$ python -q
>>> import numpy as np
>>> import numpy.linalg as la
>>> np.set_printoptions(precision=2, suppress=True, linewidth=100, legacy="1.25")
>>> F = np.array([[-6, -1, -3, -5, -3, -4, -2, -5],
...     [-2, 3, 1, -1, 1, 0, 2, -1],
...     [-4, 1, -1, -3, -1, -2, 0, -3],
...     [-1, 4, 2, 0, 2, 1, 3, 0],
...     [-4, 1, -1, -3, -1, -2, 0, -3],
...     [-1, 4, 2, 0, 2, 1, 3, 0],
...     [1, 6, 4, 2, 4, 3, 5, 2],
...     [-3, 2, 0, -2, 0, -1, 1, -2]])
>>> rng = np.random.default_rng(51)
>>> other = F + rng.integers(-2, 3, (8, 2)) @ rng.integers(-2, 3, (2, 8))
>>> other
array([[ -8,  -5,   1,  -3,   1,  -6,  -4,  -2],
       [ -4,   5,  -4,  -2,  -4,   4,   3,  -1],
       [  0,   3,   0,  -4,   0,  -4,   1,  -6],
       [  3,   6,   3,  -1,   3,  -1,   4,  -3],
       [-10,  -1,  -4,  -2,  -4,   2,  -1,   1],
       [ -3,   6,  -3,  -1,  -3,   5,   4,   0],
       [ -1,   2,   8,   4,   8,   1,   3,   5],
       [ -3,   0,   3,  -1,   3,  -3,   0,  -1]])
>>> other - F
array([[-2, -4,  4,  2,  4, -2, -2,  3],
       [-2,  2, -5, -1, -5,  4,  1,  0],
       [ 4,  2,  1, -1,  1, -2,  1, -3],
       [ 4,  2,  1, -1,  1, -2,  1, -3],
       [-6, -2, -3,  1, -3,  4, -1,  4],
       [-2,  2, -5, -1, -5,  4,  1,  0],
       [-2, -4,  4,  2,  4, -2, -2,  3],
       [ 0, -2,  3,  1,  3, -2, -1,  1]])
>>> la.matrix_rank(other - F, tol=1e-8)
2
>>> np.round(la.norm(F, 2) / la.norm(F), 2)
0.8
>>> z = rng.permutation(8)
>>> z
array([6, 2, 1, 3, 4, 5, 0, 7])
>>> other = F[z][:, z]
>>> np.diag(other)
array([ 5, -1,  3,  0, -1,  1, -6, -2])
>>> round(float(la.det(other)), 2), round(la.det(F[z]), 2)
(0.0, 0.0)
>>> other
array([[ 5,  4,  6,  2,  4,  3,  1,  2],
       [ 0, -1,  1, -3, -1, -2, -4, -3],
       [ 2,  1,  3, -1,  1,  0, -2, -1],
       [ 3,  2,  4,  0,  2,  1, -1,  0],
       [ 0, -1,  1, -3, -1, -2, -4, -3],
       [ 3,  2,  4,  0,  2,  1, -1,  0],
       [-2, -3, -1, -5, -3, -4, -6, -5],
       [ 1,  0,  2, -2,  0, -1, -3, -2]])
